% python3 -q
>>> import numpy as np
>>> from numpy import linalg as LA
>>> np.set_printoptions(precision=2, suppress=True, linewidth=200)
>>> rnd = lambda a: np.round(a, 2) + 0
>>> K = np.loadtxt("arr.csv", delimiter=",")
>>> rnd(K)
array([[ 0.99,  0.04,  0.03, -0.01,  0.04,  0.04,  0.03, -0.03, -0.03,  0.02, -0.03,  0.04],
       [ 0.04,  0.7 , -0.21,  0.04, -0.3 , -0.3 , -0.21,  0.21,  0.21, -0.13,  0.21, -0.3 ],
       [ 0.03, -0.21,  0.85,  0.03, -0.21, -0.21, -0.15,  0.15,  0.15, -0.09,  0.15, -0.21],
       [-0.01,  0.04,  0.03,  0.99,  0.04,  0.04,  0.03, -0.03, -0.03,  0.02, -0.03,  0.04],
       [ 0.04, -0.3 , -0.21,  0.04,  0.7 , -0.3 , -0.21,  0.21,  0.21, -0.13,  0.21, -0.3 ],
       [ 0.04, -0.3 , -0.21,  0.04, -0.3 ,  0.7 , -0.21,  0.21,  0.21, -0.13,  0.21, -0.3 ],
       [ 0.03, -0.21, -0.15,  0.03, -0.21, -0.21,  0.85,  0.15,  0.15, -0.09,  0.15, -0.21],
       [-0.03,  0.21,  0.15, -0.03,  0.21,  0.21,  0.15,  0.85, -0.15,  0.09, -0.15,  0.21],
       [-0.03,  0.21,  0.15, -0.03,  0.21,  0.21,  0.15, -0.15,  0.85,  0.09, -0.15,  0.21],
       [ 0.02, -0.13, -0.09,  0.02, -0.13, -0.13, -0.09,  0.09,  0.09,  0.95,  0.09, -0.13],
       [-0.03,  0.21,  0.15, -0.03,  0.21,  0.21,  0.15, -0.15, -0.15,  0.09,  0.85,  0.21],
       [ 0.04, -0.3 , -0.21,  0.04, -0.3 , -0.3 , -0.21,  0.21,  0.21, -0.13,  0.21,  0.7 ]])
>>> # orthonormal columns
>>> evals, evecs = LA.eigh(K)
>>> x0 = np.array([2, 1, 2, 3, 3, 1, 2, 3, 1, -1, 1, -3])
>>> rnd(LA.eigvalsh(K[1:, 1:]))
array([-0.99,  1.  ,  1.  ,  1.  ,  1.  ,  1.  ,  1.  ,  1.  ,  1.  ,  1.  ,  1.  ])
>>> rnd(evecs * np.maximum(evals, 0) @ evecs.T)
array([[ 1.  ,  0.02,  0.02,  0.  ,  0.02,  0.02,  0.02, -0.02, -0.02,  0.01, -0.02,  0.02],
       [ 0.02,  0.85, -0.11,  0.02, -0.15, -0.15, -0.11,  0.11,  0.11, -0.06,  0.11, -0.15],
       [ 0.02, -0.11,  0.92,  0.02, -0.11, -0.11, -0.08,  0.08,  0.08, -0.05,  0.08, -0.11],
       [ 0.  ,  0.02,  0.02,  1.  ,  0.02,  0.02,  0.02, -0.02, -0.02,  0.01, -0.02,  0.02],
       [ 0.02, -0.15, -0.11,  0.02,  0.85, -0.15, -0.11,  0.11,  0.11, -0.06,  0.11, -0.15],
       [ 0.02, -0.15, -0.11,  0.02, -0.15,  0.85, -0.11,  0.11,  0.11, -0.06,  0.11, -0.15],
       [ 0.02, -0.11, -0.08,  0.02, -0.11, -0.11,  0.92,  0.08,  0.08, -0.05,  0.08, -0.11],
       [-0.02,  0.11,  0.08, -0.02,  0.11,  0.11,  0.08,  0.92, -0.08,  0.05, -0.08,  0.11],
       [-0.02,  0.11,  0.08, -0.02,  0.11,  0.11,  0.08, -0.08,  0.92,  0.05, -0.08,  0.11],
       [ 0.01, -0.06, -0.05,  0.01, -0.06, -0.06, -0.05,  0.05,  0.05,  0.97,  0.05, -0.06],
       [-0.02,  0.11,  0.08, -0.02,  0.11,  0.11,  0.08, -0.08, -0.08,  0.05,  0.92,  0.11],
       [ 0.02, -0.15, -0.11,  0.02, -0.15, -0.15, -0.11,  0.11,  0.11, -0.06,  0.11,  0.85]])
>>> rnd(evecs * np.abs(evals) @ evecs.T)
array([[1., 0., 0., 0., 0., 0., 0., 0., 0., 0., 0., 0.],
       [0., 1., 0., 0., 0., 0., 0., 0., 0., 0., 0., 0.],
       [0., 0., 1., 0., 0., 0., 0., 0., 0., 0., 0., 0.],
       [0., 0., 0., 1., 0., 0., 0., 0., 0., 0., 0., 0.],
       [0., 0., 0., 0., 1., 0., 0., 0., 0., 0., 0., 0.],
       [0., 0., 0., 0., 0., 1., 0., 0., 0., 0., 0., 0.],
       [0., 0., 0., 0., 0., 0., 1., 0., 0., 0., 0., 0.],
       [0., 0., 0., 0., 0., 0., 0., 1., 0., 0., 0., 0.],
       [0., 0., 0., 0., 0., 0., 0., 0., 1., 0., 0., 0.],
       [0., 0., 0., 0., 0., 0., 0., 0., 0., 1., 0., 0.],
       [0., 0., 0., 0., 0., 0., 0., 0., 0., 0., 1., 0.],
       [0., 0., 0., 0., 0., 0., 0., 0., 0., 0., 0., 1.]])
>>> E, _ = LA.qr(np.array([[0.1, -0.1, -0.2, -0.9, -2.5, 0.5, 0.8],
...     [-1.1, 0.9, -1.3, 0.1, 1.8, 0.1, 0.2],
...     [0.8, 0.4, 0.7, 0.8, 0.3, 0.9, 0.0],
...     [0.4, 1.3, 1.0, 0.4, -0.4, 2.1, -2.1],
...     [1.3, 1.6, -1.9, -0.2, -0.7, 1.7, -1.4],
...     [-0.4, 0.6, -0.3, 1.5, 1.0, 2.2, 1.3],
...     [0.8, 0.5, -0.7, 0.5, 0.8, -1.1, -1.9]]))
>>> rnd(E)
array([[-0.05,  0.07,  0.12, -0.44,  0.71,  0.39, -0.35],
       [ 0.52, -0.64,  0.25, -0.12, -0.29,  0.14, -0.38],
       [-0.38, -0.01, -0.34,  0.3 , -0.09, -0.14, -0.79],
       [-0.19, -0.5 , -0.72, -0.3 ,  0.  ,  0.17,  0.27],
       [-0.61, -0.45,  0.49, -0.15,  0.08, -0.38,  0.09],
       [ 0.19, -0.36, -0.05,  0.69,  0.58, -0.06,  0.14],
       [-0.38, -0.06,  0.22,  0.34, -0.24,  0.79,  0.1 ]])
>>> # keeps lengths
>>> rnd(E[:, 3] @ E[:, 2])
np.float64(0.0)
>>> rnd(LA.svd(E, compute_uv=False))
array([1., 1., 1., 1., 1., 1., 1.])
>>> rnd(LA.pinv(E))
array([[-0.05,  0.52, -0.38, -0.19, -0.61,  0.19, -0.38],
       [ 0.07, -0.64, -0.01, -0.5 , -0.45, -0.36, -0.06],
       [ 0.12,  0.25, -0.34, -0.72,  0.49, -0.05,  0.22],
       [-0.44, -0.12,  0.3 , -0.3 , -0.15,  0.69,  0.34],
       [ 0.71, -0.29, -0.09,  0.  ,  0.08,  0.58, -0.24],
       [ 0.39,  0.14, -0.14,  0.17, -0.38, -0.06,  0.79],
       [-0.35, -0.38, -0.79,  0.27,  0.09,  0.14,  0.1 ]])
>>> rnd(E.T @ E)
array([[1., 0., 0., 0., 0., 0., 0.],
       [0., 1., 0., 0., 0., 0., 0.],
       [0., 0., 1., 0., 0., 0., 0.],
       [0., 0., 0., 1., 0., 0., 0.],
       [0., 0., 0., 0., 1., 0., 0.],
       [0., 0., 0., 0., 0., 1., 0.],
       [0., 0., 0., 0., 0., 0., 1.]])
>>> rnd(LA.norm(E, axis=0))
array([1., 1., 1., 1., 1., 1., 1.])
